In [1]: import numpy as np

In [2]: import numpy.linalg as la

In [3]: np.set_printoptions(precision=1, suppress=True, linewidth=100)

In [4]: K = np.load("run11.npy")

In [5]: K
Out[5]: 
array([[0.2, 0.3, 0.3],
       [0.3, 0.4, 0.4],
       [0.3, 0.4, 0.4]])

In [6]: np.argsort(-la.norm(K, axis=0).round(6), kind="stable")[:3]
Out[6]: array([1, 2, 0])

In [7]: la.matrix_rank(K, rtol=0.1)
Out[7]: np.int64(1)

In [8]: print((K - K.T) / 2)
[[0. 0. 0.]
 [0. 0. 0.]
 [0. 0. 0.]]

In [9]: print(np.allclose(K @ K.T, K.T @ K))
True

In [10]: K @ K
Out[10]: 
array([[0.2, 0.3, 0.3],
       [0.3, 0.4, 0.4],
       [0.3, 0.4, 0.4]])

In [11]: np.trace(K)
Out[11]: np.float64(1.0)

In [12]: np.round(la.norm(K[2], 1), 1), np.round(la.norm(K[2], np.inf), 1)
Out[12]: (np.float64(1.1), np.float64(0.4))

In [13]: la.norm(K, axis=1).argmax()
Out[13]: np.int64(1)

In [14]: la.norm(K, axis=1)
Out[14]: array([0.4, 0.7, 0.7])

In [15]: round(float(la.norm(K) ** 2 / la.norm(K, 2) ** 2), 1)
Out[15]: 1.0

In [16]: round(K[2] @ K[1], 1)
Out[16]: np.float64(0.4)

In [17]: print(np.round(la.norm(K, "nuc"), 1))
1.0

In [18]: left, sv, vt = la.svd(K)

In [19]: vecs = vt[:(sv > 1e-8).sum()]

In [20]: rng = np.random.default_rng(888003)

In [21]: x = K[2] + -2 * K[0] + rng.integers(2) * np.eye(3)[0]

In [22]: print(x)
[ 0.9 -0.1 -0.1]

In [23]: np.diag(vecs.T @ vecs)
Out[23]: array([0.2, 0.4, 0.4])

In [24]: print(la.matrix_rank(np.vstack([K, x])))
2
